$ ipython --no-banner

In [1]: import numpy as np

In [2]: import numpy.linalg as la

In [3]: np.set_printoptions(precision=3, suppress=True, linewidth=120)

In [4]: B = np.array([[2, 0, 0, 1, 2, 3, 1, 3, 3, 2, 0, 0],
   ...:     [3, 1, 3, 0, 3, 2, 3, 2, 0, 3, 1, 1],
   ...:     [3, 2, 1, 1, 2, 3, 1, 1, 1, 3, 0, 2],
   ...:     [1, 2, 2, 1, 0, 1, 3, 3, 1, 1, 1, 3],
   ...:     [3, 2, 2, 3, 2, 1, 1, 0, 1, 0, 0, 0],
   ...:     [0, 1, 2, 1, 1, 3, 0, 3, 1, 0, 2, 2],
   ...:     [0, 2, 1, 0, 0, 2, 0, 3, 3, 0, 3, 1],
   ...:     [0, 0, 1, 1, 2, 3, 1, 3, 0, 2, 2, 1],
   ...:     [1, 3, 2, 1, 1, 1, 2, 0, 3, 2, 1, 0],
   ...:     [3, 2, 3, 1, 3, 2, 2, 2, 2, 2, 3, 1],
   ...:     [2, 0, 0, 2, 0, 1, 3, 2, 0, 1, 0, 2],
   ...:     [3, 0, 2, 0, 3, 0, 3, 2, 0, 2, 1, 0]])

In [5]: mat = np.triu(B)

In [6]: mat
Out[6]: 
array([[2, 0, 0, 1, 2, 3, 1, 3, 3, 2, 0, 0],
       [0, 1, 3, 0, 3, 2, 3, 2, 0, 3, 1, 1],
       [0, 0, 1, 1, 2, 3, 1, 1, 1, 3, 0, 2],
       [0, 0, 0, 1, 0, 1, 3, 3, 1, 1, 1, 3],
       [0, 0, 0, 0, 2, 1, 1, 0, 1, 0, 0, 0],
       [0, 0, 0, 0, 0, 3, 0, 3, 1, 0, 2, 2],
       [0, 0, 0, 0, 0, 0, 0, 3, 3, 0, 3, 1],
       [0, 0, 0, 0, 0, 0, 0, 3, 0, 2, 2, 1],
       [0, 0, 0, 0, 0, 0, 0, 0, 3, 2, 1, 0],
       [0, 0, 0, 0, 0, 0, 0, 0, 0, 2, 3, 1],
       [0, 0, 0, 0, 0, 0, 0, 0, 0, 0, 0, 2],
       [0, 0, 0, 0, 0, 0, 0, 0, 0, 0, 0, 0]])

In [7]: # triangular

In [8]: rank = la.matrix_rank(mat)

In [9]: rank
Out[9]: np.int64(11)

In [10]: N = la.svd(mat)[2][rank:].T

In [11]: N.shape
Out[11]: (12, 1)

In [12]: np.allclose(mat @ N, 0)
Out[12]: True

In [13]: Uu, s, Vh = la.svd(mat)

In [14]: V = Vh[:(s > 1e-8).sum()]

In [15]: rng = np.random.default_rng(243)

In [16]: x0 = mat[9] + 4 * mat[2] + rng.integers(2) * np.eye(12)[6]

In [17]: x0
Out[17]: array([ 0.,  0.,  4.,  4.,  8., 12.,  5.,  4.,  4., 14.,  3.,  9.])

In [18]: np.diag(V.T @ V)
Out[18]: array([0.983, 0.163, 0.932, 0.932, 0.998, 1.   , 0.992, 1.   , 1.   , 1.   , 1.   , 1.   ])

In [19]: la.matrix_rank(np.vstack([mat, x0]))
Out[19]: np.int64(12)

In [20]: Uu, s, Vh = la.svd(mat)

In [21]: np.argmax(s[:-1] / (s[1:] + 1e-6)) + 1
Out[21]: np.int64(11)

In [22]: s
Out[22]: array([12.485,  6.186,  4.786,  4.172,  3.036,  2.926,  2.431,  1.493,  1.232,  0.908,  0.535,  0.   ])

In [23]: B = Uu[:, :11] @ np.diag(s[:11]) @ Vh[:11]

In [24]: la.matrix_rank(B)
Out[24]: np.int64(11)

In [25]: B = np.array([[0, 2], [-1, -1]])

In [26]: W2 = np.array([[0, 1], [3, 2]])

In [27]: M = np.kron(B, W2)

In [28]: M
Out[28]: 
array([[ 0,  0,  0,  2],
       [ 0,  0,  6,  4],
       [ 0, -1,  0, -1],
       [-3, -2, -3, -2]])

In [29]: r0, g = M[2], M[0]

In [30]: r0 @ g
Out[30]: np.int64(-2)

In [31]: pr = (r0 @ g) / (r0 @ r0) * r0

In [32]: pr
Out[32]: array([-0.,  1., -0.,  1.])

In [33]: (g - pr) @ r0
Out[33]: np.float64(0.0)

In [34]: np.outer(r0, g)
Out[34]: 
array([[ 0,  0,  0,  0],
       [ 0,  0,  0, -2],
       [ 0,  0,  0,  0],
       [ 0,  0,  0, -2]])

In [35]: round(float(la.norm(r0 + g) ** 2 + la.norm(r0 - g) ** 2), 3)
Out[35]: 12.0

In [36]: g - pr
Out[36]: array([ 0., -1.,  0.,  1.])

In [37]: la.matrix_rank(np.outer(r0, g))
Out[37]: np.int64(1)
